$ python -q
>>> import numpy as np
>>> np.set_printoptions(suppress=True, linewidth=160)
>>> M = np.loadtxt("sample17.csv", delimiter=",")
>>> M
array([[ 1., -1.,  1.],
       [ 1.,  0.,  0.],
       [ 1.,  1.,  1.],
       [ 1.,  2.,  4.]])
>>> x = np.array([4, -5, 2])
>>> target = M @ x
>>> target
array([11.,  4.,  1.,  2.])
>>> np.round(np.linalg.solve(M.T @ M, M.T @ target), 3)
array([ 4., -5.,  2.])
>>> np.round(np.linalg.lstsq(M, target)[0], 3)
array([ 4., -5.,  2.])
>>> rng = np.random.default_rng(67)
>>> target = target + 0.02 * rng.normal(size=4)
>>> target.round(3)
array([10.989,  4.   ,  0.998,  1.992])
>>> coef, *_ = np.linalg.lstsq(M, target)
>>> round(float(np.linalg.norm(target - M @ coef)), 3)
0.003
>>> np.round(M.T @ (target - M @ coef), 3) + 0
array([0., 0., 0.])
>>> P = M @ np.linalg.solve(M.T @ M, M.T)
>>> np.round(P @ M[:, 2], 3) + 0
array([1., 0., 1., 4.])
>>> np.round(np.diag(P), 3)
array([0.95, 0.55, 0.55, 0.95])
>>> np.trace(P)
np.float64(3.0)
>>> np.round((np.eye(4) - P) @ M, 3) + 0
array([[0., 0., 0.],
       [0., 0., 0.],
       [0., 0., 0.],
       [0., 0., 0.]])
>>> P.round(3)
array([[ 0.95,  0.15, -0.15,  0.05],
       [ 0.15,  0.55,  0.45, -0.15],
       [-0.15,  0.45,  0.55,  0.15],
       [ 0.05, -0.15,  0.15,  0.95]])
>>> np.round(np.linalg.eigvalsh(P), 3) + 0
array([0., 1., 1., 1.])
>>> ev, V = np.linalg.eigh(P)
>>> np.round(np.linalg.eigvalsh(P @ P), 3) + 0
array([0., 1., 1., 1.])
>>> np.unique(ev.round(6) + 0, return_counts=True)[1]
array([1, 3])
>>> x = np.array([-1, -1, 2])
>>> h1 = np.maximum(M @ x, 0)
>>> np.round(np.tanh(M @ x), 3)
array([ 0.964, -0.762,  0.   ,  1.   ])
>>> M.T @ h1
array([ 7.,  8., 22.])
>>> np.maximum(M @ x, 0) - np.maximum(-M @ x, 0)
array([ 2., -1.,  0.,  5.])
>>> W0 = np.load("case2.npy")
>>> W0
array([[ 2,  0,  0,  0,  0,  0,  0,  0,  0],
       [-1,  0,  0,  0,  0,  0,  0,  0,  0],
       [-1,  3, -3,  0,  0,  0,  0,  0,  0],
       [-1,  1,  1,  2,  0,  0,  0,  0,  0],
       [ 2,  2,  3, -2, -1,  0,  0,  0,  0],
       [ 1,  0,  2,  0, -1,  2,  0,  0,  0],
       [ 0,  0,  1,  1,  2,  1, -2,  0,  0],
       [ 2,  0,  3, -3,  0, -3, -3,  3,  0],
       [-3, -3,  2,  3,  1, -3, -1, -1, -2]])
>>> Q = M.astype(float).copy()
>>> for j in range(3):
...     Q[:, j] -= Q[:, :j] @ (Q[:, :j].T @ Q[:, j])
...     Q[:, j] /= np.linalg.norm(Q[:, j])
... 
>>> Q.round(3)
array([[ 0.5  , -0.671,  0.5  ],
       [ 0.5  , -0.224, -0.5  ],
       [ 0.5  ,  0.224, -0.5  ],
       [ 0.5  ,  0.671,  0.5  ]])
>>> np.round(Q.T @ M, 3)
array([[2.   , 1.   , 3.   ],
       [0.   , 2.236, 2.236],
       [0.   , 0.   , 2.   ]])
>>> cov = W0.T @ W0
>>> np.round(np.linalg.eigvalsh(cov)[::-1], 3) + 0
array([66.494, 56.245, 20.747, 11.499,  9.46 ,  2.989,  1.864,  0.702,  0.   ])
>>> W0 @ W0
array([[  4,   0,   0,   0,   0,   0,   0,   0,   0],
       [ -2,   0,   0,   0,   0,   0,   0,   0,   0],
       [ -2,  -9,   9,   0,   0,   0,   0,   0,   0],
       [ -6,   5,  -1,   4,   0,   0,   0,   0,   0],
       [ -1,   5, -14,  -2,   1,   0,   0,   0,   0],
       [  0,   4,  -5,   2,  -1,   4,   0,   0,   0],
       [  3,   8,   4,  -4,  -7,   0,   4,   0,   0],
       [  7,   6, -12, -18,  -3, -18,  -3,   9,   0],
       [ -5,  17, -14,   0,  -2,   2,   7,  -1,   4]])
>>> (W0 + W0.T) / 2
array([[ 2. , -0.5, -0.5, -0.5,  1. ,  0.5,  0. ,  1. , -1.5],
       [-0.5,  0. ,  1.5,  0.5,  1. ,  0. ,  0. ,  0. , -1.5],
       [-0.5,  1.5, -3. ,  0.5,  1.5,  1. ,  0.5,  1.5,  1. ],
       [-0.5,  0.5,  0.5,  2. , -1. ,  0. ,  0.5, -1.5,  1.5],
       [ 1. ,  1. ,  1.5, -1. , -1. , -0.5,  1. ,  0. ,  0.5],
       [ 0.5,  0. ,  1. ,  0. , -0.5,  2. ,  0.5, -1.5, -1.5],
       [ 0. ,  0. ,  0.5,  0.5,  1. ,  0.5, -2. , -1.5, -0.5],
       [ 1. ,  0. ,  1.5, -1.5,  0. , -1.5, -1.5,  3. , -0.5],
       [-1.5, -1.5,  1. ,  1.5,  0.5, -1.5, -0.5, -0.5, -2. ]])
>>> np.trace(W0)
np.int64(1)
>>> np.linalg.matrix_power(W0, 4)
array([[  16,    0,    0,    0,    0,    0,    0,    0,    0],
       [  -8,    0,    0,    0,    0,    0,    0,    0,    0],
       [  -8,  -81,   81,    0,    0,    0,    0,    0,    0],
       [ -56,   29,  -13,   16,    0,    0,    0,    0,    0],
       [  25,  121, -138,  -10,    1,    0,    0,    0,    0],
       [  -9,   66,  -53,   18,   -5,   16,    0,    0,    0],
       [  31,  -59,  154,  -18,  -35,    0,   16,    0,    0],
       [ 205,  -39,  -78, -252,    9, -234,  -39,   81,    0],
       [ -30,  242, -124,   -2,  -58,   34,   59,  -13,   16]])
>>> np.allclose(W0, W0.T)
False
>>> np.allclose(W0 @ W0.T, W0.T @ W0)
False
>>> X = np.array([[3, -1, 0], [-2, 0, 3], [-3, 3, -3], [0, -1, 0], [0, 3, 0]]) * (rng.random((5, 3)) < 0.3)
>>> X
array([[ 0,  0,  0],
       [ 0,  0,  0],
       [-3,  3,  0],
       [ 0,  0,  0],
       [ 0,  0,  0]])
>>> np.abs(np.diag(np.linalg.qr(X)[1])) > 1e-9
array([ True, False, False])
>>> np.round(X @ np.linalg.pinv(X) @ X, 3)
array([[ 0.,  0.,  0.],
       [ 0.,  0.,  0.],
       [-3.,  3.,  0.],
       [ 0.,  0.,  0.],
       [ 0.,  0.,  0.]])
>>> np.allclose(X[:-1].T @ np.linalg.lstsq(X[:-1].T, X[-1])[0], X[-1])
True
>>> np.diff(X, axis=0)
array([[ 0,  0,  0],
       [-3,  3,  0],
       [ 3, -3,  0],
       [ 0,  0,  0]])
>>> np.linalg.matrix_rank(X)
np.int64(1)
>>> X.shape
(5, 3)
>>> np.abs(X).max()
np.int64(3)
>>> X.sum(axis=0)
array([-3,  3,  0])
>>> X.mean(axis=0)
array([-0.6,  0.6,  0. ])
>>> X - X[0]
array([[ 0,  0,  0],
       [ 0,  0,  0],
       [-3,  3,  0],
       [ 0,  0,  0],
       [ 0,  0,  0]])
>>> np.count_nonzero(X)
np.int64(2)
>>> np.zeros(5, 3)
Traceback (most recent call last):
  File "<python-input-57>", line 1, in <module>
    np.zeros(5, 3)
    ~~~~~~~~^^^^^^
TypeError: Cannot interpret '3' as a data type
>>> np.round(np.linalg.norm(X), 3)
np.float64(4.243)
